% ipython --no-banner

In [1]: import numpy as np

In [2]: np.set_printoptions(precision=2, suppress=True, linewidth=160)

In [3]: J = np.load("run7.npy")

In [4]: print(J)
[[  6  -4 -18]
 [ -6   4  18]
 [ -9   6  27]
 [  3  -2  -9]
 [  9  -6 -27]]

In [5]: print(np.linalg.lstsq(J[:-1].T, J[-1])[2])
1

In [6]: print(np.abs(np.diag(np.linalg.qr(J)[1])) > 1e-9)
[ True False False]

In [7]: print(np.unique(J.round(6), axis=0).shape)
(5, 3)

In [8]: out = np.array([[1, 3], [3, -3], [-1, 0]])

In [9]: print(J @ out)
[[ 12  30]
 [-12 -30]
 [-18 -45]
 [  6  15]
 [ 18  45]]

In [10]: print(np.vstack([J, out.T]).shape)
(7, 3)

In [11]: print(np.einsum("ik,kj->ij", J, out))
[[ 12  30]
 [-12 -30]
 [-18 -45]
 [  6  15]
 [ 18  45]]

In [12]: print(np.einsum("ij,ij->i", J, J))
[376 376 846  94 846]

In [13]: print(out.T @ J.T)
[[ 12 -12 -18   6  18]
 [ 30 -30 -45  15  45]]

In [14]: left, s, VT = np.linalg.svd(J)

In [15]: evecs = VT[:(s > 1e-8).sum()]

In [16]: rng = np.random.default_rng(8374)

In [17]: vec = J[1] + 2 * J[3] + rng.integers(2) * np.eye(3)[2]

In [18]: print(vec)
[0. 0. 0.]

In [19]: print(np.linalg.matrix_rank(np.vstack([J, vec])))
1

In [20]: print(np.allclose(evecs.T @ evecs @ vec, vec))
True

In [21]: print(np.diag(evecs.T @ evecs))
[0.1  0.04 0.86]

In [22]: r0 = np.array([0, -1, -3])

In [23]: print(np.array([np.convolve(row, r0, "same") for row in J]))
[[ -6 -14  30]
 [  6  14 -30]
 [  9  21 -45]
 [ -3  -7  15]
 [ -9 -21  45]]

In [24]: print(np.convolve(J[2], r0))
[  0   9  21 -45 -81]

In [25]: r = np.linalg.matrix_rank(J)

In [26]: print(r)
1

In [27]: null = np.linalg.svd(J)[2][r:].T

In [28]: print([int(np.linalg.matrix_rank(np.delete(J, i, axis=0))) for i in range(5)])
[1, 1, 1, 1, 1]

In [29]: print([int(np.linalg.matrix_rank(J[:, :j + 1])) for j in range(3)])
[1, 1, 1]

In [30]: print(null @ null.T)
[[ 0.9   0.06  0.29]
 [ 0.06  0.96 -0.19]
 [ 0.29 -0.19  0.14]]
